% ipython --no-banner

In [1]: import numpy as np

In [2]: np.set_printoptions(suppress=True, linewidth=160)

In [3]: tidy = lambda a: np.round(a, 2) + 0

In [4]: K = np.array([[2.05, 1.0, 2.0, 2.0],
   ...:     [3.0, 1.05, 1.0, 2.0],
   ...:     [1.0, 2.0, 2.05, 2.0],
   ...:     [2.0, 1.0, 2.0, 2.05]])

In [5]: print(K)
[[2.05 1.   2.   2.  ]
 [3.   1.05 1.   2.  ]
 [1.   2.   2.05 2.  ]
 [2.   1.   2.   2.05]]

In [6]: x0 = np.array([1, 4, 5, 2])

In [7]: target = K @ x0

In [8]: print(target)
[20.05 16.2  23.25 20.1 ]

In [9]: print(tidy(np.linalg.solve(K.T, K[1])))
[0. 1. 0. 0.]

In [10]: data = np.loadtxt("block2.csv", delimiter=",")

In [11]: print(data)
[[ 0.  2. -1. -1.]
 [ 0. -2.  0.  0.]
 [ 0.  0.  0.  0.]
 [ 0.  0.  0. -2.]]

In [12]: # triangular, det is the product of the diagonal

In [13]: left, sigma, Vh = np.linalg.svd(data)

In [14]: print(tidy(sigma))
[3.1  2.   0.65 0.  ]

In [15]: print(np.argmax(sigma[:-1] / (sigma[1:] + 1e-6)) + 1)
3

In [16]: A2 = left[:, :3] @ np.diag(sigma[:3]) @ Vh[:3]

In [17]: print(tidy(np.linalg.norm(data - A2) / np.linalg.norm(data)))
0.0

In [18]: print(tidy(np.linalg.norm(data - A2, 2)), sigma[3])
0.0 0.0

In [19]: print(tidy(A2))
[[ 0.  2. -1. -1.]
 [ 0. -2.  0.  0.]
 [ 0.  0.  0.  0.]
 [ 0.  0.  0. -2.]]

In [20]: print(np.linalg.matrix_rank(A2))
3

In [21]: rng = np.random.default_rng(4859)

In [22]: idx = rng.permutation(4)

In [23]: print(idx)
[2 0 3 1]

In [24]: A2 = data[idx][:, idx]

In [25]: print(tidy(np.linalg.det(A2)), tidy(np.linalg.det(data[idx])))
0.0 0.0

In [26]: print(A2)
[[ 0.  0.  0.  0.]
 [-1.  0. -1.  2.]
 [ 0.  0. -2.  0.]
 [ 0.  0.  0. -2.]]

In [27]: print(np.diag(A2))
[ 0.  0. -2. -2.]

In [28]: print(np.trace(A2))
-4.0

In [29]: arr = np.array([[0, 1, 0, 0], [-6, 0, 3, 0], [-6, 2, 3, 3], [-4, 2, 2, 0]])

In [30]: # rank 3

In [31]: print(tidy(np.linalg.norm(arr, 2) / np.linalg.norm(arr)))
0.96

In [32]: print(np.linalg.cond(arr) > 100)
True

In [33]: left, sigma, Vh = np.linalg.svd(arr)

In [34]: vecs = Vh[:(sigma > 1e-8).sum()]

In [35]: x0 = arr[0] + -2 * arr[1] + rng.integers(2) * np.eye(4)[1]

In [36]: print(x0)
[12.  1. -6.  0.]

In [37]: print(tidy(np.diag(vecs.T @ vecs)))
[0.8 1.  0.2 1. ]

In [38]: print(tidy(vecs.T @ vecs))
[[ 0.8  0.  -0.4  0. ]
 [ 0.   1.   0.   0. ]
 [-0.4  0.   0.2  0. ]
 [ 0.   0.   0.   1. ]]

In [39]: print(np.linalg.matrix_rank(np.vstack([arr, x0])))
3

In [40]: x0 = np.array([4, 1, 2, 1])

In [41]: h = np.maximum(arr @ x0, 0)

In [42]: print(np.maximum(arr @ (3 * x0), 0))
[3 0 0 0]

In [43]: print(np.maximum(arr @ x0, 0) - np.maximum(-arr @ x0, 0))
[  1 -18 -13 -10]

In [44]: print(arr.T @ h)
[0 1 0 0]

In [45]: print(np.flatnonzero(h > 1e-9))
[0]

In [46]: print(arr * (h > 1e-9)[:, None])
[[0 1 0 0]
 [0 0 0 0]
 [0 0 0 0]
 [0 0 0 0]]

In [47]: print([int(np.linalg.matrix_rank(np.linalg.matrix_power(data, p))) for p in range(1, 5)])
[3, 2, 2, 2]

In [48]: print(tidy(np.linalg.matrix_power(data - np.diag(np.diag(data)), 4)))
[[0. 0. 0. 0.]
 [0. 0. 0. 0.]
 [0. 0. 0. 0.]
 [0. 0. 0. 0.]]

In [49]: print(np.prod(np.diag(data)), tidy(np.linalg.det(data)))
0.0 0.0

In [50]: print(tidy(np.sort(np.linalg.eigvals(data))))
[-2. -2.  0.  0.]

In [51]: print(data @ data)
[[ 0. -4.  0.  2.]
 [ 0.  4.  0.  0.]
 [ 0.  0.  0.  0.]
 [ 0.  0.  0.  4.]]

In [52]: print(tidy(np.linalg.det(arr.T)))
0.0

In [53]: print(tidy(np.linalg.det(arr[::-1])))
0.0

In [54]: print(np.einsum("ii->", arr))
3

In [55]: print(np.kron(np.eye(2, dtype=int), arr))
[[ 0  1  0  0  0  0  0  0]
 [-6  0  3  0  0  0  0  0]
 [-6  2  3  3  0  0  0  0]
 [-4  2  2  0  0  0  0  0]
 [ 0  0  0  0  0  1  0  0]
 [ 0  0  0  0 -6  0  3  0]
 [ 0  0  0  0 -6  2  3  3]
 [ 0  0  0  0 -4  2  2  0]]

In [56]: print(tidy(np.poly(arr)))
[  1.  -3.  -6. -18.   0.]

In [57]: F = np.load("run9.npy")

In [58]: print(F)
[[-0.8  0.9  0.5]
 [ 0.7 -0.4  1.3]
 [-1.  -2.4  1.6]]

In [59]: print(tidy(F @ F))
[[ 0.77 -2.28  1.57]
 [-2.14 -2.33  1.91]
 [-2.48 -3.78 -1.06]]

In [60]: print(tidy((F + F.T) / 2))
[[-0.8   0.8  -0.25]
 [ 0.8  -0.4  -0.55]
 [-0.25 -0.55  1.6 ]]

In [61]: A2 = np.array([[1, 1], [1, -1]])

In [62]: mat = np.kron(A2, np.kron(A2, A2))[rng.permutation(8)][:3]

In [63]: print(mat)
[[ 1  1 -1 -1 -1 -1  1  1]
 [ 1  1  1  1  1  1  1  1]
 [ 1  1  1  1 -1 -1 -1 -1]]

In [64]: # column 1 repeats column 0

In [65]: A2 = np.array([[-3, -3],
    ...:     [2, -2],
    ...:     [-2, -1],
    ...:     [3, 2],
    ...:     [-2, -2],
    ...:     [-2, 2],
    ...:     [-3, -1],
    ...:     [3, -2]])

In [66]: print(np.einsum("ik,kj->ji", mat, A2))
[[ 2 -4  4]
 [-9 -7 -1]]

In [67]: print(np.einsum("ij->j", mat))
[ 3  3  1  1 -1 -1  1  1]

In [68]: print(np.einsum("ij,ij->i", mat, mat))
[8 8 8]

In [69]: print(np.vstack([mat, A2.T]).shape)
(5, 8)

In [70]: print(np.linalg.matrix_rank(mat @ A2))
2

In [71]: print(np.einsum("ik,kj->ij", mat, A2))
[[ 2 -9]
 [-4 -7]
 [ 4 -1]]

In [72]: print(A2.T @ mat.T)
[[ 2 -4  4]
 [-9 -7 -1]]

In [73]: def softmax(z):
    ...:     e = np.exp(z - z.max(axis=-1, keepdims=True))
    ...:     return e / e.sum(axis=-1, keepdims=True)
    ...: 

In [74]: print(tidy(softmax(mat[2])))
[0.22 0.22 0.22 0.22 0.03 0.03 0.03 0.03]

In [75]: print(tidy(softmax(10 * mat[2])))
[0.25 0.25 0.25 0.25 0.   0.   0.   0.  ]

In [76]: S = mat @ mat.T / np.sqrt(8)

In [77]: print(tidy(softmax(S)))
[[0.89 0.05 0.05]
 [0.05 0.89 0.05]
 [0.05 0.05 0.89]]

In [78]: print(tidy(softmax(S)[2] @ mat))
[ 1.    1.    0.89  0.89 -0.89 -0.89 -0.79 -0.79]

In [79]: q, _ = np.linalg.qr(np.array([[0.8, -0.3, 0.2], [-0.5, 0.1, 0.3], [-0.6, -0.8, 0.0]]))

In [80]: M = q[:, :3]

In [81]: print(tidy(M))
[[-0.72  0.5   0.49]
 [ 0.45 -0.21  0.87]
 [ 0.54  0.84 -0.07]]

In [82]: idx = rng.permutation(3)

In [83]: print(idx)
[0 1 2]

In [84]: A2 = F[idx][:, idx]

In [85]: print(tidy(np.linalg.det(A2)), tidy(np.linalg.det(F[idx])))
-5.2 -5.2

In [86]: hat = np.triu(np.array([[-3, -2, -7], [-1, 8, -8], [6, -1, 7]]), 1) + np.eye(3)

In [87]: A2 = hat @ M @ np.linalg.inv(hat)

In [88]: print(tidy(np.trace(A2)), tidy(np.trace(M)))
-1.0 -1.0

In [89]: print(tidy(hat @ M - M @ hat))
[[-4.65 -6.9  -2.23]
 [-4.29 -5.83  2.05]
 [ 0.    1.07 10.48]]

In [90]: print(tidy(np.linalg.det(A2)))
1.0

In [91]: print(np.linalg.matrix_rank(A2))
3

In [92]: print(tidy(np.poly(A2)))
[ 1.  1. -1. -1.]

In [93]: m1 = np.load("w.npy")

In [94]: print(m1)
[[12  9  6]
 [ 9 15  6]
 [ 6  6 10]]

In [95]: # symmetric

In [96]: print(tidy(np.linalg.det(K.T)))
0.35

In [97]: print(tidy(np.linalg.eigvals(K).sum().real))
7.2

In [98]: print(tidy(np.einsum("ii->", K)))
7.2

In [99]: feats = np.array([[-0.3, 0.2, -0.41],
    ...:     [-0.8, -0.2, 0.4],
    ...:     [-0.7, -1.0, 1.98],
    ...:     [-1.4, 1.4, -2.82],
    ...:     [1.1, -0.3, 0.64],
    ...:     [0.1, 1.5, -3.07],
    ...:     [0.4, 0.9, -1.76],
    ...:     [1.8, 0.3, -0.56],
    ...:     [0.6, 1.3, -2.65],
    ...:     [1.0, 0.0, -0.01],
    ...:     [-0.8, 1.3, -2.48],
    ...:     [0.1, -0.3, 0.53],
    ...:     [0.5, -1.4, 2.71],
    ...:     [0.0, 0.5, -1.01],
    ...:     [1.0, 1.0, -2.07],
    ...:     [-0.4, -0.5, 0.92],
    ...:     [-1.9, 0.3, -0.57],
    ...:     [-0.8, 0.1, -0.11],
    ...:     [0.3, 1.0, -2.0],
    ...:     [-0.2, 1.6, -3.11],
    ...:     [-0.2, -1.1, 2.16]])

In [100]: left, sigma, Vh = np.linalg.svd(data)

In [101]: vecs = Vh[:(sigma > 1e-8).sum()]

In [102]: x0 = data[0] + 2 * data[3] + rng.integers(2) * np.eye(4)[0]

In [103]: print(x0)
[ 1.  2. -1. -5.]

In [104]: print(np.allclose(vecs.T @ vecs @ x0, x0))
False

In [105]: print(tidy(np.diag(vecs.T @ vecs)))
[0. 1. 1. 1.]

In [106]: Ac = feats - feats.mean(axis=0)

In [107]: vecs = np.linalg.svd(Ac)[2][:2]

In [108]: A2 = Ac - Ac @ vecs.T @ vecs

In [109]: print(tidy(np.diag(vecs.T @ vecs)))
[1.  0.2 0.8]

In [110]: print(tidy(A2.std(axis=0)))
[0.   0.02 0.01]

In [111]: print(tidy(np.cov(Ac @ vecs.T, rowvar=False)))
[[3.93 0.  ]
 [0.   0.78]]

In [112]: print(tidy((Ac @ vecs.T).std(axis=0)))
[1.94 0.86]

In [113]: gram = arr.T @ arr

In [114]: print(tidy(np.linalg.eigvalsh(gram)[::-1]))
[118.72   6.35   2.92   0.  ]

In [115]: print(np.allclose(gram, gram.T))
True

In [116]: print(gram)
[[ 88 -20 -44 -18]
 [-20   9  10   6]
 [-44  10  22   9]
 [-18   6   9   9]]

In [117]: print((arr @ arr.T).shape)
(4, 4)
